>>> import numpy as np
>>> np.set_printoptions(precision=2, suppress=True, linewidth=140, floatmode="fixed")
>>> feats = np.load("block3.npy")
>>> feats
array([[3, 3, 3],
       [3, 6, 6],
       [3, 6, 9]])
>>> # symmetric, so the eigenvalues are real
>>> vals, evecs = np.linalg.eigh(feats)
>>> np.linalg.eigvalsh(feats @ feats)
array([  0.85,   3.72, 229.42])
>>> np.linalg.eigvalsh(feats + 2 * np.eye(3))
array([ 2.92,  3.93, 17.15])
>>> np.round(evecs.T @ evecs, 2) + 0
array([[1.00, 0.00, 0.00],
       [0.00, 1.00, 0.00],
       [0.00, 0.00, 1.00]])
>>> np.round(evecs.T @ feats @ evecs, 2) + 0
array([[ 0.92,  0.00,  0.00],
       [ 0.00,  1.93,  0.00],
       [ 0.00,  0.00, 15.15]])
>>> np.abs(evecs[:, -1]).round(6).argmax()
np.int64(2)
>>> np.abs(evecs[:, -1])
array([0.33, 0.59, 0.74])
>>> evecs @ np.diag(vals) @ evecs.T
array([[3.00, 3.00, 3.00],
       [3.00, 6.00, 6.00],
       [3.00, 6.00, 9.00]])
>>> np.round(vals.sum(), 2), np.trace(feats)
(np.float64(18.0), np.int64(18))
>>> vals, evecs = np.linalg.eig(feats)
>>> np.sort(np.linalg.eigvals(np.linalg.inv(feats)))
array([0.07, 0.52, 1.08])
>>> np.round(feats @ evecs[:, 0] - vals[0] * evecs[:, 0], 2) + 0
array([0.00, 0.00, 0.00])
>>> round(np.prod(vals), 2)
np.float64(27.0)
>>> np.sort(np.linalg.eigvals(feats.T))
array([ 0.92,  1.93, 15.15])
>>> hat = np.triu(np.array([[3, -1, -3], [1, 2, 2], [1, 2, -1]]), 1) + np.eye(3)
>>> other = hat @ feats @ np.linalg.inv(hat)
>>> np.linalg.matrix_rank(other)
np.int64(3)
>>> np.round(np.linalg.det(other), 2)
np.float64(27.0)
>>> other
array([[ -9.00, -30.00,   3.00],
       [  9.00,  27.00,  -3.00],
       [  3.00,   9.00,   0.00]])
>>> K = np.load("out2.npy")
>>> K
array([[0.50, 0.00, 0.50],
       [0.00, 0.50, 0.50],
       [0.00, 0.00, 1.00]])
>>> # rows sum to 1
>>> hat = np.triu(np.array([[-3, 3, 1], [5, -4, 5], [0, 4, -5]]), 1) + np.eye(3)
>>> other = hat @ K @ np.linalg.inv(hat)
>>> hat @ K - K @ hat
array([[0.00, 0.00, 2.00],
       [0.00, 0.00, 2.50],
       [0.00, 0.00, 0.00]])
>>> np.poly(other)
array([ 1.00, -2.00,  1.25, -0.25])
>>> other
array([[0.50, 0.00, 2.50],
       [0.00, 0.50, 3.00],
       [0.00, 0.00, 1.00]])
>>> np.trace(other), np.trace(K)
(np.float64(2.0), np.float64(2.0))
>>> round(float(np.linalg.det(other)), 2)
0.25
>>> vals, evecs = np.linalg.eig(K)
>>> np.sort(np.linalg.eigvals(K.T))
array([0.50, 0.50, 1.00])
>>> np.sort(np.linalg.eigvals(np.linalg.inv(K)))
array([1.00, 2.00, 2.00])
>>> K @ evecs[:, 0] - vals[0] * evecs[:, 0]
array([0.00, 0.00, 0.00])
>>> data = np.loadtxt("arr.csv", delimiter=",")
>>> data
array([[1.00, 1.00, 0.00, 0.00, 0.00, 0.00],
       [0.00, 2.00, 0.00, 0.00, 0.00, 0.00],
       [2.00, 4.00, 0.00, 0.00, 0.00, 0.00],
       [0.00, 0.00, 1.00, 1.00, 0.00, 0.00],
       [0.00, 0.00, 0.00, 2.00, 0.00, 0.00],
       [0.00, 0.00, 2.00, 4.00, 0.00, 0.00],
       [0.00, 0.00, 0.00, 0.00, 1.00, 1.00],
       [0.00, 0.00, 0.00, 0.00, 0.00, 2.00],
       [0.00, 0.00, 0.00, 0.00, 2.00, 4.00]])
>>> rng = np.random.default_rng(253)
>>> idx = rng.permutation(6)
>>> other = data[:, idx] * rng.choice([-1, 1], 6)
>>> other
array([[ 0.00,  0.00, -0.00, -1.00, -0.00,  1.00],
       [ 0.00,  0.00, -0.00, -0.00, -0.00,  2.00],
       [ 0.00,  0.00, -0.00, -2.00, -0.00,  4.00],
       [ 1.00,  1.00, -0.00, -0.00, -0.00,  0.00],
       [ 0.00,  2.00, -0.00, -0.00, -0.00,  0.00],
       [ 2.00,  4.00, -0.00, -0.00, -0.00,  0.00],
       [ 0.00,  0.00, -1.00, -0.00, -1.00,  0.00],
       [ 0.00,  0.00, -2.00, -0.00, -0.00,  0.00],
       [ 0.00,  0.00, -4.00, -0.00, -2.00,  0.00]])
>>> left, _, Vh = np.linalg.svd(data.T @ other)
>>> np.round(np.linalg.lstsq(data, other)[0], 2) + 0
array([[ 0.00,  0.00,  0.00, -1.00,  0.00,  0.00],
       [ 0.00,  0.00,  0.00,  0.00,  0.00,  1.00],
       [ 1.00,  0.00,  0.00,  0.00,  0.00,  0.00],
       [ 0.00,  1.00,  0.00,  0.00,  0.00,  0.00],
       [ 0.00,  0.00,  0.00,  0.00, -1.00,  0.00],
       [ 0.00,  0.00, -1.00,  0.00,  0.00,  0.00]])
>>> idx
array([2, 3, 5, 0, 4, 1])
